$ python3 -q
>>> import numpy as np
>>> np.set_printoptions(precision=2, suppress=True, linewidth=120)
>>> rd = lambda a: np.round(a, 2) + 0
>>> data = np.loadtxt("sample13.csv", delimiter=",")
>>> data
array([[-0.7 , -0.72, -1.68, -0.9 , -0.35],
       [ 0.7 , -0.1 ,  0.7 ,  0.  , -1.3 ],
       [-0.2 , -0.9 , -1.6 , -0.9 , -0.3 ],
       [-0.4 ,  0.1 ,  0.7 ,  2.1 ,  0.5 ]])
>>> u, v = data[0], data[1]
>>> rd(u @ v)
np.float64(-1.14)
>>> rd(u @ u)
np.float64(4.76)
>>> p = (u @ v) / (u @ u) * u
>>> rd(np.linalg.norm(u + v) ** 2 + np.linalg.norm(u - v) ** 2)
np.float64(14.89)
>>> rd((v - p) @ u)
np.float64(0.0)
>>> rd(p)
array([0.17, 0.17, 0.4 , 0.22, 0.08])
>>> np.linalg.matrix_rank(np.outer(u, v))
np.int64(1)
>>> arr = np.load("layer2.npy")
>>> arr
array([[-1.,  1., -1.,  6.,  2.,  1.,  6.,  8.,  8.],
       [ 3., -3.,  2.,  7.,  3.,  4.,  1.,  2.,  1.],
       [ 2.,  0.,  1.,  6.,  3.,  2.,  6.,  1.,  3.],
       [ 0.,  0.,  0., -2.,  0., -2.,  2.,  2., -1.],
       [ 0.,  0.,  0.,  1.,  3.,  1.,  0., -2., -1.],
       [ 0.,  0.,  0.,  3., -3.,  1., -1.,  0., -3.],
       [ 0.,  0.,  0., -2.,  1.,  2.,  1.,  2.,  2.],
       [ 0.,  0.,  0.,  0.,  3.,  3., -2., -2.,  1.],
       [ 0.,  0.,  0.,  3.,  2., -1., -3., -2.,  1.]])
>>> other = arr / np.linalg.norm(arr, axis=1, keepdims=True)
>>> C2 = other @ other.T
>>> rd(np.linalg.norm(other, axis=1))
array([1., 1., 1., 1., 1., 1., 1., 1., 1.])
>>> u = np.array([7, 1, 1, 2, 2, 5, 3, 5, 4])
>>> other = arr + np.outer(u, np.eye(9)[3])
>>> np.linalg.matrix_rank(other - arr)
np.int64(1)
>>> other
array([[-1.,  1., -1., 13.,  2.,  1.,  6.,  8.,  8.],
       [ 3., -3.,  2.,  8.,  3.,  4.,  1.,  2.,  1.],
       [ 2.,  0.,  1.,  7.,  3.,  2.,  6.,  1.,  3.],
       [ 0.,  0.,  0.,  0.,  0., -2.,  2.,  2., -1.],
       [ 0.,  0.,  0.,  3.,  3.,  1.,  0., -2., -1.],
       [ 0.,  0.,  0.,  8., -3.,  1., -1.,  0., -3.],
       [ 0.,  0.,  0.,  1.,  1.,  2.,  1.,  2.,  2.],
       [ 0.,  0.,  0.,  5.,  3.,  3., -2., -2.,  1.],
       [ 0.,  0.,  0.,  7.,  2., -1., -3., -2.,  1.]])
>>> rng = np.random.default_rng(3569)
>>> other = data + rng.integers(-2, 3, (4, 3)) @ rng.integers(-2, 3, (3, 5))
>>> rd(other)
array([[ 1.3 , -1.72,  3.32,  1.1 , -5.35],
       [-0.3 ,  0.9 , -2.3 , -1.  ,  1.7 ],
       [ 2.8 , -3.9 ,  4.4 , -1.9 , -2.3 ],
       [-6.4 ,  3.1 , -8.3 ,  4.1 ,  1.5 ]])
>>> np.abs(other - data).sum(axis=1)
array([15.,  9., 15., 21.])
>>> rd(other - data)
array([[ 2., -1.,  5.,  2., -5.],
       [-1.,  1., -3., -1.,  3.],
       [ 3., -3.,  6., -1., -2.],
       [-6.,  3., -9.,  2.,  1.]])
>>> w1 = np.array([[-1, 1, 0, 2, -3, 1],
...     [-1, -3, 3, 3, 2, -3],
...     [3, -1, -2, -2, 0, -2],
...     [1, -2, 2, -3, -3, 0],
...     [0, -2, 3, -1, 1, 0]])
>>> c = np.array([-1, -2, 2, 1, 2, -1])
>>> hid = np.maximum(other @ w1 + c, 0)
>>> rd(hid)
array([[10.48,  9.64,  0.  ,  0.  ,  0.  ,  0.  ],
       [ 0.  ,  0.  , 12.4 ,  9.  ,  9.4 ,  0.6 ],
       [11.4 , 16.5 ,  0.  ,  0.  ,  0.  ,  4.7 ],
       [ 0.  ,  0.  , 40.6 ,  0.3 , 16.6 ,  0.  ]])
>>> (hid > 0).astype(int)
array([[1, 1, 0, 0, 0, 0],
       [0, 0, 1, 1, 1, 1],
       [1, 1, 0, 0, 0, 1],
       [0, 0, 1, 1, 1, 0]])
>>> np.linalg.matrix_rank(hid)
np.int64(4)
>>> W2 = np.array([[1, -2, 2],
...     [-2, -2, 2],
...     [-2, 2, -1],
...     [-2, -2, 2],
...     [0, 2, -1],
...     [1, 1, -2]])
>>> rd(hid @ W2)
array([[ -8.8 , -40.24,  40.24],
       [-42.2 ,  26.2 ,  -5.  ],
       [-16.9 , -51.1 ,  46.4 ],
       [-81.8 , 113.8 , -56.6 ]])
>>> w1 = np.array([[2, 2, 1, 1, -1, -3],
...     [2, -3, 2, -2, 2, -3],
...     [3, -2, 0, 0, -1, 3],
...     [0, -1, 0, 2, -2, -2],
...     [-1, -3, 0, 3, -2, -2],
...     [1, -2, 0, -1, -2, -3],
...     [3, -1, 3, -2, -2, 1],
...     [-3, 1, -1, 3, 3, -2],
...     [-2, 3, -1, 2, -3, -1]])
>>> c = np.array([2, 0, 0, 2, 2, 2])
>>> hid = np.maximum(arr @ w1 + c, 0)
>>> (hid > 0).astype(int)
array([[0, 1, 1, 1, 0, 0],
       [1, 0, 0, 1, 0, 0],
       [1, 0, 1, 1, 0, 0],
       [1, 1, 1, 0, 1, 1],
       [1, 0, 1, 1, 0, 0],
       [1, 0, 0, 0, 1, 1],
       [0, 1, 0, 1, 0, 0],
       [0, 0, 0, 1, 0, 0],
       [0, 0, 0, 1, 0, 0]])
>>> rd((hid > 0).mean(axis=0))
array([0.56, 0.33, 0.44, 0.78, 0.22, 0.22])
>>> np.linalg.matrix_rank(hid)
np.int64(6)
>>> W2 = np.array([[1, -1], [3, 0], [1, 1], [2, 2], [0, 0], [-2, -1]])
>>> w1 @ W2
array([[17,  4],
       [-3, -1],
       [-9, -6],
       [ 5,  6],
       [ 0,  9],
       [-1,  0],
       [-3, -5],
       [ 9, 10],
       [12,  6]])
